$ ipython --no-banner

In [1]: import numpy as np

In [2]: np.set_printoptions(precision=2, suppress=True, linewidth=120, sign=" ")

In [3]: rd = lambda a: np.round(a, 2) + 0

In [4]: M = np.array([[-4, 4, -4], [-2, 2, -2], [-4, 4, -4], [-2, 2, -2]])

In [5]: M
Out[5]: 
array([[-4,  4, -4],
       [-2,  2, -2],
       [-4,  4, -4],
       [-2,  2, -2]])

In [6]: W1 = np.array([[4, -2, 8, -2, 9], [6, 8, -6, -6, -2], [2, 1, -5, -3, -5]])

In [7]: beta = np.array([1, 2, 1, 2, 1])

In [8]: H = np.maximum(M @ W1 + beta, 0)

In [9]: H
Out[9]: 
array([[  1,  38,   0,   0,   0],
       [  1,  20,   0,   0,   0],
       [  1,  38,   0,   0,   0],
       [  1,  20,   0,   0,   0]])

In [10]: (H > 0).mean(axis=0)
Out[10]: array([ 1.,  1.,  0.,  0.,  0.])

In [11]: (H > 0).astype(int)
Out[11]: 
array([[ 1,  1,  0,  0,  0],
       [ 1,  1,  0,  0,  0],
       [ 1,  1,  0,  0,  0],
       [ 1,  1,  0,  0,  0]])

In [12]: cent = np.array([[1, 0], [-4, -5], [0, 5], [5, 5], [3, 5]])

In [13]: H @ cent
Out[13]: 
array([[-151, -190],
       [ -79, -100],
       [-151, -190],
       [ -79, -100]])

In [14]: (H @ cent).round(6).argmax(axis=1)
Out[14]: array([ 0,  0,  0,  0])

In [15]: W1 @ cent
Out[15]: 
array([[  29,   85],
       [ -62, -110],
       [ -32,  -70]])

In [16]: M[4]
IndexError: index 4 is out of bounds for axis 0 with size 4


In [17]: M - M[0]
Out[17]: 
array([[ 0,  0,  0],
       [ 2, -2,  2],
       [ 0,  0,  0],
       [ 2, -2,  2]])

In [18]: M.sum(axis=0)
Out[18]: array([-12,  12, -12])

In [19]: np.count_nonzero(M)
Out[19]: np.int64(12)

In [20]: M.mean(axis=0)
Out[20]: array([-3.,  3., -3.])

In [21]: M.shape
Out[21]: (4, 3)

In [22]: [round(float(x), 2) for x in np.linalg.svd(M, compute_uv=False)[:3]]
Out[22]: [10.95, 0.0, 0.0]

In [23]: Uu, s, vt = np.linalg.svd(M)

In [24]: evecs = vt[:(s > 1e-8).sum()]

In [25]: rng = np.random.default_rng(2716)

In [26]: x = M[3] + -1 * M[1] + rng.integers(2) * np.eye(3)[2]

In [27]: x
Out[27]: array([ 0.,  0.,  0.])

In [28]: np.linalg.matrix_rank(np.vstack([M, x]))
Out[28]: np.int64(1)

In [29]: rd(np.diag(evecs.T @ evecs))
Out[29]: array([ 0.33,  0.33,  0.33])

In [30]: Y = M / np.sqrt((M ** 2).mean(axis=1, keepdims=True))

In [31]: rd(M - M.mean(axis=1, keepdims=True))
Out[31]: 
array([[-2.67,  5.33, -2.67],
       [-1.33,  2.67, -1.33],
       [-2.67,  5.33, -2.67],
       [-1.33,  2.67, -1.33]])

In [32]: Y[2]
Out[32]: array([-1.,  1., -1.])

In [33]: np.linalg.matrix_rank(M - M.mean(axis=1, keepdims=True))
Out[33]: np.int64(1)

In [34]: mat = np.loadtxt("run5.csv", delimiter=",")

In [35]: mat
Out[35]: 
array([[ 7., 15., 15.,  3.],
       [15., 23., 25.,  5.],
       [15., 25., 23.,  5.],
       [ 3.,  5.,  5., -1.]])

In [36]: w, evecs = np.linalg.eig(mat)

In [37]: rd(w)
Out[37]: array([-2., 58., -2., -2.])

In [38]: rd(np.prod(w))
Out[38]: np.float64(-464.0)

In [39]: rd(np.sort(np.linalg.eigvals(mat.T)))
Out[39]: array([-2., -2., -2., 58.])

In [40]: w, evecs = np.linalg.eigh(mat)

In [41]: rd(evecs @ np.diag(w) @ evecs.T)
Out[41]: 
array([[ 7., 15., 15.,  3.],
       [15., 23., 25.,  5.],
       [15., 25., 23.,  5.],
       [ 3.,  5.,  5., -1.]])

In [42]: rd(np.linalg.eigvalsh(mat @ mat))
Out[42]: array([    4.,     4.,     4.,  3364.])

In [43]: (w > 1e-8).sum(), (w < -1e-8).sum()
Out[43]: (np.int64(1), np.int64(3))

In [44]: rd(np.abs(evecs[:, -1]))
Out[44]: array([ 0.39,  0.65,  0.65,  0.13])

In [45]: np.unique(w.round(6) + 0, return_counts=True)[1]
Out[45]: array([ 3,  1])

In [46]: rd(evecs.T @ evecs)
Out[46]: 
array([[ 1.,  0.,  0.,  0.],
       [ 0.,  1.,  0.,  0.],
       [ 0.,  0.,  1.,  0.],
       [ 0.,  0.,  0.,  1.]])

In [47]: A = np.loadtxt("block2.csv", delimiter=",")

In [48]: A
Out[48]: 
array([[ -8.,   7.,  -7.,  18.],
       [  7.,  14.,   0.,  -6.],
       [ -7.,   0.,  -2.,   8.],
       [ 18.,  -6.,   8., -14.]])

In [49]: np.all(np.linalg.eigvalsh(A) > 0)
Out[49]: np.False_

In [50]: rd(np.linalg.eigvalsh(A).min())
Out[50]: np.float64(-34.44)
